$ python3 -q
>>> import numpy as np
>>> import numpy.linalg as la
>>> np.set_printoptions(precision=3, suppress=True, linewidth=140, floatmode="fixed")
>>> X = np.load("block11.npy")
>>> print(X)
[[-0.371  0.281  0.554  0.689 -0.039]
 [ 0.278 -0.552  0.746 -0.218  0.118]
 [-0.464 -0.462 -0.231  0.165  0.701]
 [-0.556 -0.470 -0.062 -0.096 -0.676]
 [-0.510  0.426  0.281 -0.665  0.193]]
>>> # keeps lengths
>>> x = np.array([-6, -4, -6, 7, 4])
>>> rhs = X @ x
>>> print(rhs)
[ 2.436 -4.991  9.975  2.213 -4.214]
>>> print(la.solve(X, 5 * rhs))
[-30.000 -20.000 -30.000  35.000  20.000]
>>> print(la.solve(X, rhs))
[-6.000 -4.000 -6.000  7.000  4.000]
>>> print(np.round(la.solve(X.T, X[1]), 3) + 0)
[0.000 1.000 0.000 0.000 0.000]
>>> P = np.triu(np.array([[1, 1, 3, 2, 2],
...     [0, 2, 2, 2, 0],
...     [0, 0, 1, 0, 1],
...     [3, 1, 0, 0, 2],
...     [2, 2, 3, 2, 3]]), 1) + np.eye(5)
>>> out = P @ X @ la.inv(P)
>>> print(la.matrix_rank(out))
5
>>> rng = np.random.default_rng(98176)
>>> ang = rng.uniform(0, 2 * np.pi, 21)
>>> O, _ = la.qr(np.array([[-0.8, 0.4], [0.3, 1.3], [-1.4, 0.8], [0.3, -1.2], [-0.1, -1.4]]))
>>> J = 5 * np.c_[np.cos(ang), np.sin(ang)] @ O.T
>>> print(J)
[[-2.386  0.510 -4.203  1.173  0.086]
 [ 1.860  1.363  3.398 -2.190 -1.828]
 [-2.360  1.330 -4.099  0.563 -0.740]
 [-1.301  3.072 -2.099 -1.383 -2.747]
 [ 2.368 -1.268  4.117 -0.612  0.676]
 [ 2.002  1.063  3.628 -2.064 -1.563]
 [ 1.521 -2.935  2.499  1.141  2.554]
 [-2.258 -0.301 -4.031  1.678  0.866]
 [-2.355  0.202 -4.168  1.376  0.387]
 [ 0.049  3.127  0.302 -2.296 -3.139]
 [ 0.354 -3.227  0.406  2.108  3.139]
 [ 0.460  2.932  1.020 -2.421 -3.048]
 [ 0.044  3.129  0.294 -2.294 -3.140]
 [-0.796 -2.701 -1.600  2.470  2.900]
 [-1.943 -1.195 -3.532  2.121  1.680]
 [-1.753 -1.561 -3.220  2.264  1.999]
 [ 2.353 -0.190  4.166 -1.384 -0.399]
 [ 1.691 -2.790  2.810  0.927  2.367]
 [ 1.407 -3.012  2.291  1.272  2.661]
 [ 2.275  0.231  4.056 -1.638 -0.800]
 [ 2.379 -0.415  4.196 -1.238 -0.180]]
>>> # null space of dimension 3
>>> U, sig, VT = la.svd(J)
>>> V = VT[:(sig > 1e-8).sum()]
>>> x = J[0] + -1 * J[10] + rng.integers(2) * np.eye(5)[4]
>>> print(x)
[-2.740  3.738 -4.609 -0.935 -2.052]
>>> print(np.diag(V.T @ V))
[0.230 0.421 0.707 0.245 0.397]
>>> T = np.stack([J, 4 * J, J[::-1]])
>>> print(np.einsum("bij,cij->bc", T, T))
[[ 525.000 2100.000    2.128]
 [2100.000 8400.000    8.511]
 [   2.128    8.511  525.000]]
>>> print(la.matrix_rank(T.reshape(3, -1)))
2
>>> D = la.norm(J[:, None] - J[None], axis=-1)
>>> print(D.shape)
(21, 21)
>>> print(D[4].round(6).argsort(kind="stable")[:4])
[ 4 20 16 19]
>>> print(la.norm(J, axis=1))
[5.000 5.000 5.000 5.000 5.000 5.000 5.000 5.000 5.000 5.000 5.000 5.000 5.000 5.000 5.000 5.000 5.000 5.000 5.000 5.000 5.000]
>>> print(la.matrix_rank(D ** 2))
3
>>> print((D + 1e9 * np.eye(21)).round(6).argmin(axis=1))
[ 8  5  0 12 20  1 18  8  0 12 18  9  9 15 15 14 20  6  6 16 16]
>>> print(D[:5, :5])
[[0.000 9.566 1.319 5.170 9.926]
 [9.566 0.000 9.098 6.681 4.057]
 [1.319 9.098 0.000 3.996 9.999]
 [5.170 6.681 3.996 0.000 9.125]
 [9.926 4.057 9.999 9.125 0.000]]
>>> print(np.unravel_index(D.round(6).argmax(), D.shape))
(np.int64(8), np.int64(16))
>>> out = np.array([[3, 1], [1, 3], [1, 0]])
>>> F = np.kron(np.eye(3, dtype=int), out)
>>> print(F)
[[3 1 0 0 0 0]
 [1 3 0 0 0 0]
 [1 0 0 0 0 0]
 [0 0 3 1 0 0]
 [0 0 1 3 0 0]
 [0 0 1 0 0 0]
 [0 0 0 0 3 1]
 [0 0 0 0 1 3]
 [0 0 0 0 1 0]]
>>> P = F @ la.solve(F.T @ F, F.T)
>>> print(np.diag(P))
[0.878 0.986 0.135 0.878 0.986 0.135 0.878 0.986 0.135]
>>> print(np.round(P @ F[:, 5], 3) + 0)
[0.000 0.000 0.000 0.000 0.000 0.000 1.000 3.000 0.000]
>>> print(np.allclose(P @ P, P))
True
>>> print(np.trace(P))
6.0
>>> print(F.mean(axis=0))
[0.556 0.444 0.556 0.444 0.556 0.444]
>>> print(F.shape)
(9, 6)
>>> print(F.sum(axis=0))
[5 4 5 4 5 4]
>>> print(np.unravel_index(np.abs(F).argmax(), F.shape))
(np.int64(0), np.int64(0))
>>> out = F + rng.integers(-2, 3, (9, 3)) @ rng.integers(-2, 3, (3, 6))
>>> print(out)
[[-1  9  2 -4  2 -2]
 [ 3  3  1  1 -3 -1]
 [-3  4  0 -3  4  0]
 [ 4  2  7  4 -6 -4]
 [ 4 -6 -1  5 -4  2]
 [-2  3  0 -4  0  1]
 [ 0 -5 -4 -1  4  5]
 [ 4 -5  0  4 -2  3]
 [-4  0 -6 -8  3  6]]
>>> print(la.matrix_rank(out - F, tol=1e-8))
3
>>> print(out - F)
[[-4  8  2 -4  2 -2]
 [ 2  0  1  1 -3 -1]
 [-4  4  0 -3  4  0]
 [ 4  2  4  3 -6 -4]
 [ 4 -6 -2  2 -4  2]
 [-2  3 -1 -4  0  1]
 [ 0 -5 -4 -1  1  4]
 [ 4 -5  0  4 -3  0]
 [-4  0 -6 -8  2  6]]
>>> print(np.round(la.svd(out - F, compute_uv=False), 3) + 0)
[19.704 15.539  6.348  0.000  0.000  0.000]
>>> U, sig, VT = la.svd(J)
>>> print(sig.round(3) + 0)
[17.568 14.709  0.000  0.000  0.000]
>>> out = U[:, :2] @ np.diag(sig[:2]) @ VT[:2]
>>> print(round(float(np.abs(J - out).max()), 3))
0.0
>>> print(la.matrix_rank(J, rtol=0.05))
2
>>> M = np.load("data.npy")
>>> print(M)
[[ 0  0  0  0  0]
 [ 0  3  0  0 -1]
 [ 0  3  0  0  0]
 [-4  0  0 -5  0]
 [ 6  0  0  0  0]
 [ 0  0  0  0  0]]
>>> # rank 4
>>> print(np.abs(np.diag(la.qr(M)[1])) > 1e-9)
[ True  True False  True False]
>>> print(np.allclose(M[:-1].T @ la.lstsq(M[:-1].T, M[-1])[0], M[-1]))
True
>>> print(la.lstsq(M[:-1].T, M[-1])[2])
4
>>> print(np.unique(M.round(6), axis=0).shape)
(5, 5)
>>> x = np.array([0, 0, 3, 2, 3])
>>> print(round(la.det(X), 3))
1.0
>>> print(la.inv(X))
[[-0.371  0.278 -0.464 -0.556 -0.510]
 [ 0.281 -0.552 -0.462 -0.470  0.426]
 [ 0.554  0.746 -0.231 -0.062  0.281]
 [ 0.689 -0.218  0.165 -0.096 -0.665]
 [-0.039  0.118  0.701 -0.676  0.193]]
>>> print(np.round(X.T @ (X @ x), 3) + 0)
[0.000 0.000 3.000 2.000 3.000]
>>> print(round(float(la.norm(x)), 3), round(la.norm(X @ x), 3))
4.69 4.69
>>> print(np.sort(np.abs(np.degrees(np.angle(la.eigvals(X))))))
[  0.000  97.042  97.042 155.030 155.030]
>>> print(np.abs(la.eigvals(X)))
[1.000 1.000 1.000 1.000 1.000]
>>> rk = la.matrix_rank(M)
>>> print(rk)
4
>>> ns = la.svd(M)[2][rk:].T
>>> print([int(la.matrix_rank(np.delete(M, i, axis=0))) for i in range(6)])
[4, 3, 3, 3, 3, 4]
>>> print([int(la.matrix_rank(M[:i])) for i in range(1, len(M) + 1)])
[0, 1, 2, 3, 4, 4]
>>> print(M @ ns)
[[0.000]
 [0.000]
 [0.000]
 [0.000]
 [0.000]
 [0.000]]
>>> print(ns @ ns.T)
[[0.000 0.000 0.000 0.000 0.000]
 [0.000 0.000 0.000 0.000 0.000]
 [0.000 0.000 1.000 0.000 0.000]
 [0.000 0.000 0.000 0.000 0.000]
 [0.000 0.000 0.000 0.000 0.000]]
>>> print(ns[:, 0] / ns[np.abs(ns[:, 0]).round(6).argmax(), 0])
[0.000 0.000 1.000 0.000 0.000]
>>> print(la.matrix_rank(M.T @ M), la.matrix_rank(M @ M.T))
4 4
>>> U, sig, VT = la.svd(M)
>>> print(sig)
[7.914 4.303 3.791 0.697 0.000]
>>> out = U[:, :4] @ np.diag(sig[:4]) @ VT[:4]
>>> print(round(float(la.norm(M - out, 2)), 3), sig[4])
0.0 0.0
>>> print(round(float(la.norm(M - out) / la.norm(M)), 3))
0.0
>>> print(round(float(np.abs(M - out).max()), 3))
0.0
>>> print(out.round(3) + 0)
[[ 0.000  0.000  0.000  0.000  0.000]
 [ 0.000  3.000  0.000  0.000 -1.000]
 [ 0.000  3.000  0.000  0.000  0.000]
 [-4.000  0.000  0.000 -5.000  0.000]
 [ 6.000  0.000  0.000  0.000  0.000]
 [ 0.000  0.000  0.000  0.000  0.000]]
>>> print(la.matrix_rank(M, rtol=0.05))
4
>>> E = np.load("w.npy")
>>> print(E)
[[ 3  3  2  1 -2]
 [ 0 -3 -3  3  3]
 [ 0  0  3 -2  3]
 [ 0  0  0 -1 -2]
 [ 0  0  0  0  3]]
>>> # triangular: eigenvalues sit on the diagonal
>>> O = E.astype(float).copy()
>>> for j in range(5):
...     O[:, j] -= O[:, :j] @ (O[:, :j].T @ O[:, j])
...     O[:, j] /= la.norm(O[:, j])
... 
>>> print(O.T @ O)
[[1.000 0.000 0.000 0.000 0.000]
 [0.000 1.000 0.000 0.000 0.000]
 [0.000 0.000 1.000 0.000 0.000]
 [0.000 0.000 0.000 1.000 0.000]
 [0.000 0.000 0.000 0.000 1.000]]
>>> P = np.triu(np.array([[4, 5, 1, 4, 2],
...     [7, 6, 7, 0, 6],
...     [4, 9, 9, 7, 2],
...     [9, 0, 0, 6, 0],
...     [7, 4, 2, 0, 5]]), 1) + np.eye(5)
>>> out = P @ E @ la.inv(P)
>>> print(la.matrix_rank(out))
5
>>> print(out)
[[    3.000   -27.000   176.000 -1234.000  -182.000]
 [    0.000    -3.000    39.000  -284.000   -18.000]
 [    0.000     0.000     3.000   -30.000   -11.000]
 [    0.000     0.000     0.000    -1.000    -2.000]
 [    0.000     0.000     0.000     0.000     3.000]]
>>> print(P @ E - E @ P)
[[  0.000 -30.000 -36.000 -17.000 -12.000]
 [  0.000   0.000  42.000   7.000  63.000]
 [  0.000   0.000   0.000 -28.000 -14.000]
 [  0.000   0.000   0.000   0.000   0.000]
 [  0.000   0.000   0.000   0.000   0.000]]
>>> print(round(la.det(out), 3))
81.0
>>> arr = np.array([[1, 9, 2, 3], [1, 7, 3, 6], [1, 1, 4, 0]]) * (rng.random((3, 4)) < 0.3)
>>> print(arr)
[[0 9 0 3]
 [0 7 3 0]
 [0 0 0 0]]
>>> print(round(np.trace(la.pinv(arr) @ arr), 3))
2.0
>>> print(np.unique(arr.round(6), axis=0).shape)
(3, 4)
>>> print(la.lstsq(arr[:-1].T, arr[-1])[2])
2
>>> out = np.array([[7, 9, 3], [1, 1, 5], [0, 5, 5], [3, 8, 8]])
>>> print(np.vstack([arr, out.T]).shape)
(6, 4)
>>> print(arr @ out)
[[18 33 69]
 [ 7 22 50]
 [ 0  0  0]]
>>> print(la.matrix_rank(np.vstack([arr, out.T])))
4
>>> print(np.einsum("ik,kj->ji", arr, out))
[[18  7  0]
 [33 22  0]
 [69 50  0]]
>>> print(np.einsum("ik,kj->ij", arr, out))
[[18 33 69]
 [ 7 22 50]
 [ 0  0  0]]
>>> ang = np.radians(45)
>>> R = np.eye(4)
>>> R[0, 0] = R[2, 2] = np.cos(ang)
>>> R[0, 2], R[2, 0] = -np.sin(ang), np.sin(ang)
>>> print(R)
[[ 0.707  0.000 -0.707  0.000]
 [ 0.000  1.000  0.000  0.000]
 [ 0.707  0.000  0.707  0.000]
 [ 0.000  0.000  0.000  1.000]]
>>> out = arr @ R.T
>>> print(out)
[[ 0.000  9.000  0.000  3.000]
 [-2.121  7.000  2.121  0.000]
 [ 0.000  0.000  0.000  0.000]]
>>> print(np.round(la.det(R), 3), np.round(np.trace(R), 3))
1.0 3.414
>>> U, sig, VT = la.svd(arr)
>>> print(sig)
[11.790  3.000  0.000]
>>> out = U[:, :2] @ np.diag(sig[:2]) @ VT[:2]
>>> print(round(float(la.norm(arr - out, 2)), 3), sig[2])
0.0 0.0
>>> print(out.round(3) + 0)
[[0.000 9.000 0.000 3.000]
 [0.000 7.000 3.000 0.000]
 [0.000 0.000 0.000 0.000]]
>>> A = 0.5 ** np.abs(np.subtract.outer(np.arange(5), np.arange(5)))
>>> print(A)
[[1.000 0.500 0.250 0.125 0.062]
 [0.500 1.000 0.500 0.250 0.125]
 [0.250 0.500 1.000 0.500 0.250]
 [0.125 0.250 0.500 1.000 0.500]
 [0.062 0.125 0.250 0.500 1.000]]
>>> # symmetric, so the eigenvalues are real
>>> ev, V = la.eigh(A)
>>> x = np.array([0, 0, 2, 0, 1])
>>> print(V * np.abs(ev) @ V.T)
[[1.000 0.500 0.250 0.125 0.063]
 [0.500 1.000 0.500 0.250 0.125]
 [0.250 0.500 1.000 0.500 0.250]
 [0.125 0.250 0.500 1.000 0.500]
 [0.063 0.125 0.250 0.500 1.000]]
>>> print(x @ A @ x)
6.0
>>> print((np.sign(V[:, -1].round(6)) == np.sign(V[0, -1].round(6))).astype(int))
[1 1 1 1 1]
>>> print(V * np.sqrt(ev) @ V.T)
[[0.963 0.250 0.094 0.039 0.018]
 [0.250 0.932 0.242 0.092 0.039]
 [0.094 0.242 0.930 0.242 0.094]
 [0.039 0.092 0.242 0.932 0.250]
 [0.018 0.039 0.094 0.250 0.963]]
>>> print(la.eigvalsh(A[1:, 1:]))
[0.375 0.539 1.000 2.086]
>>> print(x @ A @ x / (x @ x), np.round(ev[0], 3), np.round(ev[-1], 3))
1.2 0.36 2.262
>>> print(np.abs(A).sum(axis=1).max(), np.round(np.abs(ev).max(), 3))
2.5 2.262
>>> u, v = A[1], A[4]
>>> print(np.round(u @ u, 3))
1.578
>>> print(round(u @ v, 3))
0.531
>>> pr = (u @ v) / (u @ u) * u
>>> print(la.matrix_rank(np.outer(u, v)))
1
>>> print(np.outer(u, v))
[[0.031 0.062 0.125 0.250 0.500]
 [0.062 0.125 0.250 0.500 1.000]
 [0.031 0.062 0.125 0.250 0.500]
 [0.016 0.031 0.062 0.125 0.250]
 [0.008 0.016 0.031 0.062 0.125]]
>>> print(round(la.norm(u + v) ** 2 + la.norm(u - v) ** 2, 3))
5.82
>>> print(v - pr)
[-0.106 -0.212  0.082  0.416  0.958]
>>> ev, V = la.eig(A)
>>> print(np.sort(la.eigvals(la.inv(A))))
[0.442 0.813 1.449 2.187 2.776]
>>> print(np.sort(la.eigvals(A.T)))
[0.360 0.457 0.690 1.230 2.262]
>>> print(ev)
[2.262 1.230 0.690 0.457 0.360]
>>> print(np.round(A @ V[:, 0] - ev[0] * V[:, 0], 3) + 0)
[0.000 0.000 0.000 0.000 0.000]
>>> print(np.sort(la.eigvals(A @ A)))
[0.130 0.209 0.477 1.514 5.116]
>>> x = np.ones(5)
>>> for _ in range(3):
...     x = A @ x
...     x /= la.norm(x)
...     print(round(x @ A @ x, 3))
... 
2.259
2.262
2.262
>>> print(round(la.eigvalsh(A)[-1], 3))
2.262
>>> out = A + rng.integers(-2, 3, (5, 1)) @ rng.integers(-2, 3, (1, 5))
>>> print(out)
[[ 2.000 -0.500 -1.750 -1.875  0.062]
 [-1.500  3.000  4.500  4.250  0.125]
 [ 0.250  0.500  1.000  0.500  0.250]
 [-0.875  1.250  2.500  3.000  0.500]
 [-0.938  1.125  2.250  2.500  1.000]]
>>> print(out - A)
[[ 1.000 -1.000 -2.000 -2.000  0.000]
 [-2.000  2.000  4.000  4.000  0.000]
 [ 0.000  0.000  0.000  0.000  0.000]
 [-1.000  1.000  2.000  2.000  0.000]
 [-1.000  1.000  2.000  2.000  0.000]]
>>> W0 = np.array([[0.8, 1.1, -1.2, 1.4], [-0.8, 0.4, -1.6, -1.0]])
>>> print(W0)
[[ 0.800  1.100 -1.200  1.400]
 [-0.800  0.400 -1.600 -1.000]]
>>> ang = np.radians(45)
>>> R = np.eye(4)
>>> R[2, 2] = R[0, 0] = np.cos(ang)
>>> R[2, 0], R[0, 2] = -np.sin(ang), np.sin(ang)
>>> print(R)
[[ 0.707  0.000  0.707  0.000]
 [ 0.000  1.000  0.000  0.000]
 [-0.707  0.000  0.707  0.000]
 [ 0.000  0.000  0.000  1.000]]
>>> out = W0 @ R.T
>>> print(la.svd(W0, compute_uv=False), la.svd(out, compute_uv=False))
[2.314 2.063] [2.314 2.063]
